>>> import numpy as np
>>> from numpy import linalg as LA
>>> np.set_printoptions(precision=1, suppress=True, linewidth=200)
>>> m1 = np.load("mat.npy")
>>> m1
array([[ 0,  2,  3,  2,  0,  1,  1,  0,  3,  3],
       [ 2,  1,  0,  3,  3,  0,  1,  0,  2,  2],
       [ 2,  2,  2,  0,  3,  3,  0,  2,  3,  3],
       [ 0,  0,  0,  1,  1,  2,  2,  3,  3,  3],
       [ 1,  3,  3,  2,  2,  0,  2,  0,  3,  3],
       [ 3,  3,  0,  1,  0,  3,  0,  3,  1,  2],
       [ 3,  0,  3,  3,  1,  3,  1,  0,  1,  0],
       [ 2,  0,  2,  1,  0,  0,  0,  3,  1,  0],
       [ 6,  5,  3, 11,  9,  1,  4,  0,  9,  9]])
>>> np.allclose(m1[:-1].T @ LA.lstsq(m1[:-1].T, m1[-1])[0], m1[-1])
True
>>> LA.lstsq(m1[:-1].T, m1[-1])[2]
np.int32(8)
>>> np.unique(m1.round(6), axis=0).shape
(9, 10)
>>> np.round(m1 @ LA.pinv(m1) @ m1, 1) + 0
array([[ 0.,  2.,  3.,  2.,  0.,  1.,  1.,  0.,  3.,  3.],
       [ 2.,  1.,  0.,  3.,  3.,  0.,  1.,  0.,  2.,  2.],
       [ 2.,  2.,  2.,  0.,  3.,  3.,  0.,  2.,  3.,  3.],
       [ 0.,  0.,  0.,  1.,  1.,  2.,  2.,  3.,  3.,  3.],
       [ 1.,  3.,  3.,  2.,  2.,  0.,  2.,  0.,  3.,  3.],
       [ 3.,  3.,  0.,  1.,  0.,  3.,  0.,  3.,  1.,  2.],
       [ 3.,  0.,  3.,  3.,  1.,  3.,  1.,  0.,  1.,  0.],
       [ 2.,  0.,  2.,  1.,  0.,  0.,  0.,  3.,  1.,  0.],
       [ 6.,  5.,  3., 11.,  9.,  1.,  4.,  0.,  9.,  9.]])
>>> left, sigma, VT = LA.svd(m1)
>>> sigma.round(1) + 0
array([25.1,  7.4,  5. ,  4.6,  3.4,  3. ,  2.7,  1.3,  0. ])
>>> M2 = left[:, :8] @ np.diag(sigma[:8]) @ VT[:8]
>>> LA.matrix_rank(m1, rtol=0.05)
np.int64(8)
>>> LA.matrix_rank(M2)
np.int64(8)
>>> round(float(np.abs(m1 - M2).max()), 1)
0.0
>>> M2.round(1) + 0
array([[ 0.,  2.,  3.,  2.,  0.,  1.,  1.,  0.,  3.,  3.],
       [ 2.,  1.,  0.,  3.,  3.,  0.,  1.,  0.,  2.,  2.],
       [ 2.,  2.,  2.,  0.,  3.,  3.,  0.,  2.,  3.,  3.],
       [ 0.,  0.,  0.,  1.,  1.,  2.,  2.,  3.,  3.,  3.],
       [ 1.,  3.,  3.,  2.,  2.,  0.,  2.,  0.,  3.,  3.],
       [ 3.,  3.,  0.,  1.,  0.,  3.,  0.,  3.,  1.,  2.],
       [ 3.,  0.,  3.,  3.,  1.,  3.,  1.,  0.,  1.,  0.],
       [ 2.,  0.,  2.,  1.,  0.,  0.,  0.,  3.,  1.,  0.],
       [ 6.,  5.,  3., 11.,  9.,  1.,  4.,  0.,  9.,  9.]])
>>> M2 = m1 / np.sqrt((m1 ** 2).mean(axis=1, keepdims=True))
>>> LA.matrix_rank(M2) == LA.matrix_rank(m1)
np.True_
>>> M2[5]
array([1.5, 1.5, 0. , 0.5, 0. , 1.5, 0. , 1.5, 0.5, 1. ])
>>> LA.matrix_rank(m1 - m1.mean(axis=1, keepdims=True))
np.int64(8)
>>> left, sigma, VT = LA.svd(m1)
>>> evecs = VT[:(sigma > 1e-8).sum()]
>>> rng = np.random.default_rng(8788)
>>> x0 = m1[1] + -2 * m1[7] + rng.integers(2) * np.eye(10)[4]
>>> x0
array([-2.,  1., -4.,  1.,  3.,  0.,  1., -6.,  0.,  2.])
>>> LA.matrix_rank(np.vstack([m1, x0]))
np.int64(8)
>>> np.round(evecs.T @ evecs, 1) + 0
array([[ 0.6,  0.2,  0. ,  0.2,  0.2,  0.1, -0.1,  0.2, -0.1, -0.2],
       [ 0.2,  0.9,  0. , -0.1, -0.1, -0.1,  0. , -0.1, -0.1,  0.2],
       [ 0. ,  0. ,  0.9,  0. ,  0. ,  0. ,  0. ,  0. ,  0.2, -0.1],
       [ 0.2, -0.1,  0. ,  0.8, -0.1, -0.1,  0.1, -0.1,  0.1,  0.1],
       [ 0.2, -0.1,  0. , -0.1,  0.9,  0. ,  0.1, -0.1,  0.1,  0. ],
       [ 0.1, -0.1,  0. , -0.1,  0. ,  1. ,  0. ,  0. ,  0. ,  0.1],
       [-0.1,  0. ,  0. ,  0.1,  0.1,  0. ,  1. ,  0.1,  0. ,  0. ],
       [ 0.2, -0.1,  0. , -0.1, -0.1,  0. ,  0.1,  0.9,  0.1,  0. ],
       [-0.1, -0.1,  0.2,  0.1,  0.1,  0. ,  0. ,  0.1,  0.4,  0.4],
       [-0.2,  0.2, -0.1,  0.1,  0. ,  0.1,  0. ,  0. ,  0.4,  0.5]])
